$ ipython --no-banner

In [1]: import numpy as np

In [2]: from numpy import linalg as LA

In [3]: np.set_printoptions(precision=3, suppress=True, linewidth=160)

In [4]: rnd = lambda a: np.round(a, 3) + 0

In [5]: data = np.loadtxt("m.csv", delimiter=",")

In [6]: rnd(data)
Out[6]: 
array([[ 0.783, -0.249, -0.329],
       [-0.249,  0.714, -0.377],
       [-0.329, -0.377,  0.503]])

In [7]: # equal to its transpose

In [8]: t = np.radians(30)

In [9]: r_ = np.eye(3)

In [10]: r_[0, 0] = r_[1, 1] = np.cos(t)

In [11]: r_[0, 1], r_[1, 0] = -np.sin(t), np.sin(t)

In [12]: rnd(r_)
Out[12]: 
array([[ 0.866, -0.5  ,  0.   ],
       [ 0.5  ,  0.866,  0.   ],
       [ 0.   ,  0.   ,  1.   ]])

In [13]: M2 = data @ r_.T

In [14]: rnd(M2)
Out[14]: 
array([[ 0.802,  0.176, -0.329],
       [-0.573,  0.494, -0.377],
       [-0.096, -0.491,  0.503]])

In [15]: np.allclose(data @ data.T, M2 @ M2.T)
Out[15]: True

In [16]: np.unique(M2.round(6), axis=0).shape
Out[16]: (3, 3)

In [17]: M2 = np.array([[2, 1, 2, 1], [2, 0, 0, 2], [0, 0, 1, 0], [2, 1, 0, 0]])

In [18]: W0 = np.triu(M2, 1)

In [19]: W0
Out[19]: 
array([[0, 1, 2, 1],
       [0, 0, 0, 2],
       [0, 0, 0, 0],
       [0, 0, 0, 0]])

In [20]: rank = LA.matrix_rank(W0)

In [21]: rank
Out[21]: np.int64(2)

In [22]: ns = LA.svd(W0)[2][rank:].T

In [23]: [int(LA.matrix_rank(W0[:i])) for i in range(1, len(W0) + 1)]
Out[23]: [1, 2, 2, 2]

In [24]: rnd(ns @ ns.T)
Out[24]: 
array([[ 1. ,  0. ,  0. ,  0. ],
       [ 0. ,  0.8, -0.4,  0. ],
       [ 0. , -0.4,  0.2,  0. ],
       [ 0. ,  0. ,  0. ,  0. ]])
